$ python3 -q
>>> import numpy as np
>>> np.set_printoptions(precision=3, suppress=True, linewidth=100, legacy="1.25")
>>> feats = np.loadtxt("x.csv", delimiter=",")
>>> feats
array([[ 1., -1.,  1.],
       [ 1.,  0.,  0.],
       [ 1.,  1.,  1.]])
>>> rng = np.random.default_rng(41)
>>> labels = rng.permutation(3)
>>> labels
array([0, 1, 2])
>>> out = feats[labels][:, labels]
>>> np.round(np.linalg.det(out), 3), round(float(np.linalg.det(feats[labels])), 3)
(2.0, 2.0)
>>> x0 = np.array([2, 0, -2])
>>> y = feats @ x0
>>> beta, lr = np.zeros(3), 1 / np.linalg.norm(feats, 2) ** 2
>>> for i in range(10):
...     beta -= lr * feats.T @ (feats @ beta - y)
...     if i % 2 == 0: print(i, round(np.linalg.norm(feats @ beta - y), 3))
... 
0 1.68
2 1.373
4 1.121
6 0.916
8 0.749
>>> beta.round(3) + 0
array([ 1.371,  0.   , -1.195])
>>> theta = np.radians(45)
>>> R = np.eye(3)
>>> R[1, 1] = R[2, 2] = np.cos(theta)
>>> R[1, 2], R[2, 1] = -np.sin(theta), np.sin(theta)
>>> R
array([[ 1.   ,  0.   ,  0.   ],
       [ 0.   ,  0.707, -0.707],
       [ 0.   ,  0.707,  0.707]])
>>> out = feats @ R.T
>>> np.linalg.svd(feats, compute_uv=False), np.linalg.svd(out, compute_uv=False)
(array([2.136, 1.414, 0.662]), array([2.136, 1.414, 0.662]))
>>> round(np.linalg.det(R), 3), np.round(np.trace(R), 3)
(1.0, 2.414)
>>> np.allclose(feats @ feats.T, out @ out.T)
True
>>> out.round(3) + 0
array([[ 1.   , -1.414,  0.   ],
       [ 1.   ,  0.   ,  0.   ],
       [ 1.   ,  0.   ,  1.414]])
>>> theta = rng.uniform(0, 2 * np.pi, 16)
>>> Q, _ = np.linalg.qr(np.array([[2.4, 0.3], [1.4, -0.7], [1.4, 0.4]]))
>>> F = 20 * np.c_[np.cos(theta), np.sin(theta)] @ Q.T
>>> F
array([[ -7.087, -18.698,  -0.389],
       [-11.848,  11.212, -11.572],
       [-13.284,   8.883, -12.026],
       [ 13.326,  -8.805,  12.037],
       [ 15.01 ,  10.222,   8.379],
       [  9.168,  17.64 ,   2.187],
       [ 12.649,  -9.987,  11.844],
       [  7.469,  18.54 ,   0.71 ],
       [ -3.552,  18.276,  -7.305],
       [-13.959,   7.542, -12.176],
       [ 12.583, -10.094,  11.823],
       [ 16.199,   0.65 ,  11.712],
       [  9.86 ,  17.171,   2.815],
       [-16.052,  -6.247, -10.165],
       [-16.182,  -0.475, -11.744],
       [-12.502, -14.647,  -5.401]])
>>> dist = np.linalg.norm(F[:, None] - F[None], axis=-1)
>>> np.linalg.matrix_rank(dist ** 2)
3
>>> dist[:5, :5]
array([[ 0.   , 32.285, 30.571, 25.864, 37.437],
       [32.285,  0.   ,  2.773, 39.897, 33.472],
       [30.571,  2.773,  0.   , 40.   , 34.91 ],
       [25.864, 39.897, 40.   ,  0.   , 19.449],
       [37.437, 33.472, 34.91 , 19.449,  0.   ]])
>>> dist.shape
(16, 16)
>>> labels = F[:, 2] > np.median(F[:, 2])
>>> u = F[labels].mean(axis=0) - F[~labels].mean(axis=0)
>>> ((F - F.mean(axis=0)) @ u > 0).astype(int)
array([0, 0, 0, 1, 1, 1, 1, 1, 0, 0, 1, 1, 1, 0, 0, 0])
>>> u
array([23.841,  3.687, 16.536])
>>> (((F - F.mean(axis=0)) @ u > 0) == labels).mean()
1.0
>>> np.argsort(-np.linalg.norm(F, axis=0).round(6), kind="stable")[:3]
array([1, 0, 2])
>>> np.linalg.matrix_rank(F, rtol=0.1)
2
>>> cen = F - F.mean(axis=0)
>>> U, s, Vt = np.linalg.svd(cen, full_matrices=False)
>>> np.abs(Vt[0]).argmax()
0
>>> round(float((s ** 2).sum() ** 2 / (s ** 4).sum()), 3)
1.926
>>> s.round(3) + 0
array([61.312, 50.292,  0.   ])
>>> np.abs(U[:, 0]).argmax()
11
>>> Z = F[[1, 12]].astype(float)
>>> for _ in range(7):
...     labels = np.linalg.norm(F[:, None] - Z, axis=-1).argmin(axis=1)
...     Z = np.array([F[labels == j].mean(axis=0) for j in range(2)])
... 
>>> labels
array([0, 0, 0, 1, 1, 1, 1, 1, 0, 0, 1, 1, 1, 0, 0, 0])
>>> np.bincount(labels)
array([8, 8])
>>> Q, _ = np.linalg.qr(np.array([[0.1, -0.8, 0.0, 0.2, -3.1],
...     [0.7, -0.6, -1.5, -1.0, -0.8],
...     [-0.6, 1.0, -0.5, 0.7, -0.8],
...     [-0.5, 0.1, -1.5, -0.4, -1.5],
...     [0.0, -0.1, 0.5, 0.2, 0.1]]))
>>> M = Q[:, :3]
>>> M
array([[-0.095,  0.765,  0.076],
       [-0.664, -0.138, -0.688],
       [ 0.569, -0.416, -0.266],
       [ 0.475,  0.459, -0.629],
       [-0.   ,  0.11 ,  0.236]])
>>> # columns are unit length and at right angles
>>> out = np.c_[M[:, :1] @ np.array([[-1]]), np.array([-6, -7, 0, 2, -3])]
>>> out
array([[ 0.095, -6.   ],
       [ 0.664, -7.   ],
       [-0.569,  0.   ],
       [-0.475,  2.   ],
       [ 0.   , -3.   ]])
>>> np.linalg.matrix_rank(out)
2
>>> np.round(np.linalg.lstsq(M, out[:, 0])[0], 3) + 0
array([-1.,  0.,  0.])
>>> np.linalg.matrix_rank(np.c_[M, out])
4
